% python3 -q
>>> import numpy as np
>>> import numpy.linalg as la
>>> np.set_printoptions(suppress=True, linewidth=120)
>>> arr = np.array([[-2.98, -14.97, 3.04, 6.03],
...     [-2.02, -9.97, 2.01, 4.01],
...     [2.99, 15.0, -3.0, -5.99],
...     [2.99, 15.01, -3.05, -6.01],
...     [-2.02, -9.98, 2.03, 3.98],
...     [-3.01, -14.99, 3.02, 5.99],
...     [-2.04, -10.01, 2.0, 4.01],
...     [-1.0, -5.0, 1.01, 1.99],
...     [-3.0, -15.03, 3.02, 5.97]])
>>> arr
array([[ -2.98, -14.97,   3.04,   6.03],
       [ -2.02,  -9.97,   2.01,   4.01],
       [  2.99,  15.  ,  -3.  ,  -5.99],
       [  2.99,  15.01,  -3.05,  -6.01],
       [ -2.02,  -9.98,   2.03,   3.98],
       [ -3.01, -14.99,   3.02,   5.99],
       [ -2.04, -10.01,   2.  ,   4.01],
       [ -1.  ,  -5.  ,   1.01,   1.99],
       [ -3.  , -15.03,   3.02,   5.97]])
>>> [round(float(x), 2) for x in la.svd(arr, compute_uv=False)[:3]]
[42.4, 0.07, 0.06]
>>> round(float(la.norm(arr, 2) / la.norm(arr)), 2)
1.0
>>> np.argsort(-la.norm(arr, axis=0).round(6), kind="stable")[:3]
array([1, 3, 2])
>>> la.matrix_rank(arr, rtol=0.1)
np.int64(1)
>>> left, sv, Vt = la.svd(arr)
>>> sv.round(2)
array([42.4 ,  0.07,  0.06,  0.04])
>>> M2 = left[:, :1] @ np.diag(sv[:1]) @ Vt[:1]
>>> la.matrix_rank(M2)
np.int64(1)
>>> M2 = arr / np.sqrt((arr ** 2).mean(axis=1, keepdims=True))
>>> np.round(la.norm(M2, axis=1), 2)
array([2., 2., 2., 2., 2., 2., 2., 2., 2.])
>>> la.matrix_rank(M2) == la.matrix_rank(arr)
np.True_
>>> X = np.load("sample1.npy")
>>> X
array([[ 1,  2,  0,  3,  3, -3,  2],
       [-1, -3, -2,  2,  0,  1, -1],
       [ 3,  0, -1,  1,  1, -1, -1],
       [ 2,  3, -2,  3, -3, -2, -2],
       [ 1,  2, -2,  3, -1, -1, -3],
       [ 0, -3,  2,  2,  2, -1,  2],
       [ 2,  2, -1,  2,  2, -2, -3]])
>>> M2 = arr / la.norm(arr, axis=1, keepdims=True)
>>> cov = M2 @ M2.T
>>> np.round(la.norm(M2, axis=1), 2)
array([1., 1., 1., 1., 1., 1., 1., 1., 1.])
>>> cov[7].round(2)
array([ 1.,  1., -1., -1.,  1.,  1.,  1.,  1.,  1.])
>>> cov.round(2)
array([[ 1.,  1., -1., -1.,  1.,  1.,  1.,  1.,  1.],
       [ 1.,  1., -1., -1.,  1.,  1.,  1.,  1.,  1.],
       [-1., -1.,  1.,  1., -1., -1., -1., -1., -1.],
       [-1., -1.,  1.,  1., -1., -1., -1., -1., -1.],
       [ 1.,  1., -1., -1.,  1.,  1.,  1.,  1.,  1.],
       [ 1.,  1., -1., -1.,  1.,  1.,  1.,  1.,  1.],
       [ 1.,  1., -1., -1.,  1.,  1.,  1.,  1.,  1.],
       [ 1.,  1., -1., -1.,  1.,  1.,  1.,  1.,  1.],
       [ 1.,  1., -1., -1.,  1.,  1.,  1.,  1.,  1.]])
>>> round(float(np.degrees(np.arccos(np.clip(cov[7, 4], -1, 1)))), 2)
0.14
>>> np.argwhere(np.triu(np.abs(cov) > 0.95, 1))
array([[0, 1],
       [0, 2],
       [0, 3],
       [0, 4],
       [0, 5],
       [0, 6],
       [0, 7],
       [0, 8],
       [1, 2],
       [1, 3],
       [1, 4],
       [1, 5],
       [1, 6],
       [1, 7],
       [1, 8],
       [2, 3],
       [2, 4],
       [2, 5],
       [2, 6],
       [2, 7],
       [2, 8],
       [3, 4],
       [3, 5],
       [3, 6],
       [3, 7],
       [3, 8],
       [4, 5],
       [4, 6],
       [4, 7],
       [4, 8],
       [5, 6],
       [5, 7],
       [5, 8],
       [6, 7],
       [6, 8],
       [7, 8]])
>>> assert X == X.T
Traceback (most recent call last):
  File "<python-input-25>", line 1, in <module>
    assert X == X.T
           ^^^^^^^^
ValueError: The truth value of an array with more than one element is ambiguous. Use a.any() or a.all()
>>> np.round(np.sort(np.abs(la.eigvals(X))), 2)
array([1.86, 1.86, 2.88, 2.88, 2.98, 4.5 , 4.5 ])
>>> np.allclose(X @ X.T, X.T @ X)
False
>>> np.round(np.abs(la.eigvals(X)).max(), 2)
np.float64(4.5)
>>> X @ X
array([[ 12,  24, -24,  23, -11, -11, -27],
       [ -2,   8,   7,  -5, -11,  -1,   4],
       [  1,  12,  -4,  10,   0,  -8,   3],
       [ -8,   0,  -6,   2, -10,   2,   8],
       [ -8,   0,  -5,   3, -15,   3,   6],
       [ 19,  26,  -8,  10,  -4, -14, -17],
       [ -3,   8, -12,  11, -13,  -1,  -2]])
>>> rng = np.random.default_rng(89)
>>> M2 = X + rng.integers(-2, 3, (7, 6)) @ rng.integers(-2, 3, (6, 7))
>>> M2
array([[  8,  -2,   7,  -3,   0,  -7,  -5],
       [  6,  -1,   1,  -2,   0,  -7,   0],
       [ -8,   6,  -9,   6,  -3,   7,   1],
       [  7,   8,  -3,   1,   1, -13,   3],
       [  5,   0,   8,   3, -10,   4,   3],
       [  1,  -5,   1,  -4,   7,  -5,  -9],
       [  3,   4,   1,   0,   5,  -4,   1]])
>>> np.abs(M2 - X).sum(axis=1)
array([38, 25, 44, 33, 36, 30, 16])
>>> np.round(la.svd(M2 - X, compute_uv=False), 2) + 0
array([26.73, 19.35, 16.67,  6.28,  3.89,  0.58,  0.  ])
>>> la.matrix_rank(M2 - X, tol=1e-8)
np.int64(6)
>>> lab = rng.permutation(7)
>>> lab
array([1, 3, 4, 2, 5, 6, 0])
>>> M2 = X[lab][:, lab]
>>> np.allclose(M2, X)
False
>>> M2
array([[-3,  2,  0, -2,  1, -1, -1],
       [ 3,  3, -3, -2, -2, -2,  2],
       [ 2,  3, -1, -2, -1, -3,  1],
       [ 0,  1,  1, -1, -1, -1,  3],
       [-3,  2,  2,  2, -1,  2,  0],
       [ 2,  2,  2, -1, -2, -3,  2],
       [ 2,  3,  3,  0, -3,  2,  1]])
>>> np.trace(M2)
np.int64(-5)
>>> lab = rng.permutation(7)
>>> M2 = X[:, lab] * rng.choice([-1, 1], 7)
>>> M2
array([[ 3,  2,  1,  2,  3,  0,  3],
       [-1, -1, -1, -3,  0,  2,  2],
       [ 1, -1,  3,  0,  1,  1,  1],
       [ 2, -2,  2,  3, -3,  2,  3],
       [ 1, -3,  1,  2, -1,  2,  3],
       [ 1,  2,  0, -3,  2, -2,  2],
       [ 2, -3,  2,  2,  2,  1,  2]])
>>> left, _, Vt = la.svd(X.T @ M2)
>>> np.round(la.lstsq(X, M2)[0], 2) + 0
array([[ 0.,  0.,  1.,  0.,  0.,  0.,  0.],
       [ 0.,  0.,  0.,  1.,  0.,  0.,  0.],
       [ 0.,  0.,  0.,  0.,  0., -1.,  0.],
       [ 0.,  0.,  0.,  0.,  0.,  0.,  1.],
       [ 0.,  0.,  0.,  0.,  1.,  0.,  0.],
       [-1.,  0.,  0.,  0.,  0.,  0.,  0.],
       [ 0.,  1.,  0.,  0.,  0.,  0.,  0.]])
>>> feats = np.loadtxt("w.csv", delimiter=",")
>>> feats
array([[  5.,   0.,   0.,  -3.,  -4.,  -4.,   5.],
       [ 10.,   3.,   2.,  -7.,  -5.,   0.,   0.],
       [  7.,   7.,   3.,  -3.,  -2.,  -5.,  -3.],
       [ 12.,  11.,   3.,  -5.,   1.,  -7.,  -6.],
       [ 11.,   8.,   1.,  -8.,  -3., -11.,  -8.],
       [ 16.,  12.,  -2.,  -7.,  -2.,  -6.,  -4.],
       [ 15.,   7.,  -1.,  -3.,  -5.,  -4.,  -7.],
       [ 18.,   4.,   1.,   2.,  -4.,  -5.,  -7.],
       [ 14.,   7.,  -2.,   1.,  -4.,  -3.,  -4.],
       [ 11.,   5.,   0.,  -3.,  -3.,  -1.,   1.],
       [ 11.,   6.,  -4.,  -4.,   0.,  -2.,  -2.],
       [ 16.,   2.,  -2.,  -4.,  -1.,   1.,   2.],
       [ 14.,   6.,  -3.,  -1.,   4.,   5.,   7.],
       [ 12.,   6.,  -4.,   0.,  -1.,  10.,   4.],
       [ 13.,   9.,  -6.,   1.,  -5.,   8.,   6.],
       [ 16.,   8., -10.,   1.,  -6.,  12.,   7.],
       [ 15.,   4.,  -8.,  -3.,  -5.,   8.,  10.],
       [ 13.,   5.,  -5.,   1., -10.,  12.,   5.],
       [ 12.,   2.,  -3.,  -4., -14.,  14.,   6.],
       [  9.,   6.,  -4.,  -8., -15.,  15.,   4.],
       [ 10.,   9.,  -6., -12., -14.,  14.,   8.],
       [  9.,   4.,  -6., -10., -18.,  18.,   4.],
       [  7.,   2.,  -5.,  -6., -20.,  21.,   2.],
       [  9.,   6.,  -3., -11., -18.,  23.,   6.],
       [  5.,   2.,  -8., -10., -20.,  19.,   8.],
       [  0.,   0.,  -3.,  -6., -16.,  22.,   6.],
       [ -4.,  -2.,  -1.,  -8., -16.,  25.,   8.],
       [ -8.,  -5.,   3., -13., -20.,  30.,  12.],
       [-12.,  -7.,   0., -18., -25.,  33.,  13.],
       [-17.,  -7.,   1., -18., -25.,  34.,  11.],
       [-17.,  -5.,   2., -19., -25.,  37.,  14.],
       [-13.,   0.,   3., -24., -20.,  39.,  18.],
       [-16.,  -3.,   5., -27., -23.,  37.,  22.],
       [-13.,  -6.,   6., -31., -26.,  37.,  18.]])
>>> vec = np.array([3, 1, 5, 3, 4, 1, 2])
>>> target = feats @ vec
>>> c, lr = np.zeros(7), 1 / la.norm(feats, 2) ** 2
>>> for i in range(5):
...     c -= lr * feats.T @ (feats @ c - target)
...     if i % 1 == 0: print(i, round(la.norm(feats @ c - target), 2))
... 
0 137.29
1 130.76
2 125.91
3 122.12
4 118.99
>>> np.round(la.cond(feats), 2)
np.float64(19.76)
>>> K = np.load("arr.npy")
>>> K.round(2) + 0
array([[ 2.08, -0.66, -4.38,  2.08, -2.3 ,  3.72],
       [ 2.02, -0.63, -4.28,  2.02, -2.25,  3.65],
       [ 1.57, -0.41, -3.49,  1.57, -1.92,  3.09],
       [ 0.98, -0.18, -2.51,  0.98, -1.54,  2.34],
       [ 0.72, -0.1 , -2.1 ,  0.72, -1.38,  2.  ],
       [ 0.47, -0.05, -1.72,  0.47, -1.24,  1.67],
       [ 0.2 , -0.01, -1.3 ,  0.2 , -1.1 ,  1.29],
       [ 0.13,  0.  , -1.19,  0.13, -1.06,  1.19],
       [-0.1 ,  0.  , -0.84, -0.1 , -0.95,  0.84],
       [-0.5 , -0.12, -0.13, -0.5 , -0.63,  0.01],
       [-0.45, -0.15, -0.04, -0.45, -0.5 , -0.11],
       [-0.38, -0.14, -0.02, -0.38, -0.4 , -0.12],
       [ 0.35,  0.2 ,  0.  ,  0.35,  0.35,  0.2 ],
       [ 0.97,  0.66,  0.05,  0.97,  1.01,  0.61],
       [ 1.55,  1.17,  0.13,  1.55,  1.68,  1.04],
       [ 2.31,  1.94,  0.32,  2.31,  2.63,  1.62],
       [ 2.42,  2.06,  0.35,  2.42,  2.77,  1.71],
       [ 5.39,  5.97,  1.8 ,  5.39,  7.19,  4.17],
       [ 5.51,  6.15,  1.88,  5.51,  7.38,  4.28],
       [ 5.71,  6.46,  2.01,  5.71,  7.72,  4.45],
       [ 6.1 ,  7.07,  2.29,  6.1 ,  8.39,  4.79],
       [ 6.83,  8.24,  2.83,  6.83,  9.66,  5.42],
       [ 8.05, 10.33,  3.85,  8.05, 11.9 ,  6.48],
       [ 8.65, 11.42,  4.4 ,  8.65, 13.05,  7.01],
       [ 9.08, 12.21,  4.81,  9.08, 13.89,  7.39],
       [ 9.68, 13.34,  5.42,  9.68, 15.1 ,  7.92],
       [10.02, 13.99,  5.77, 10.02, 15.78,  8.22],
       [11.22, 16.39,  7.09, 11.22, 18.31,  9.3 ]])
>>> cov = np.cov(K, rowvar=False)
>>> cov.shape
(6, 6)
>>> np.argwhere(np.triu(np.abs(np.corrcoef(K.T)) > 0.8, 1))
array([[0, 1],
       [0, 2],
       [0, 3],
       [0, 4],
       [0, 5],
       [1, 2],
       [1, 3],
       [1, 4],
       [1, 5],
       [2, 3],
       [2, 4],
       [3, 4],
       [3, 5],
       [4, 5]])
>>> np.round(K.std(axis=0), 2)
array([3.71, 5.34, 2.96, 3.71, 6.44, 2.76])
>>> np.round(la.eigvalsh(cov)[::-1], 2) + 0
array([114.77,   3.14,   0.22,   0.  ,   0.  ,   0.  ])
>>> cen = K - K.mean(axis=0)
>>> vecs = la.svd(cen)[2][:3]
>>> M2 = cen - cen @ vecs.T @ vecs
>>> round(la.norm(M2) / la.norm(cen), 2)
np.float64(0.0)
>>> np.round((cen @ vecs.T).std(axis=0), 2)
array([10.52,  1.74,  0.46])
>>> np.round(M2.std(axis=0), 2) + 0
array([0., 0., 0., 0., 0., 0.])
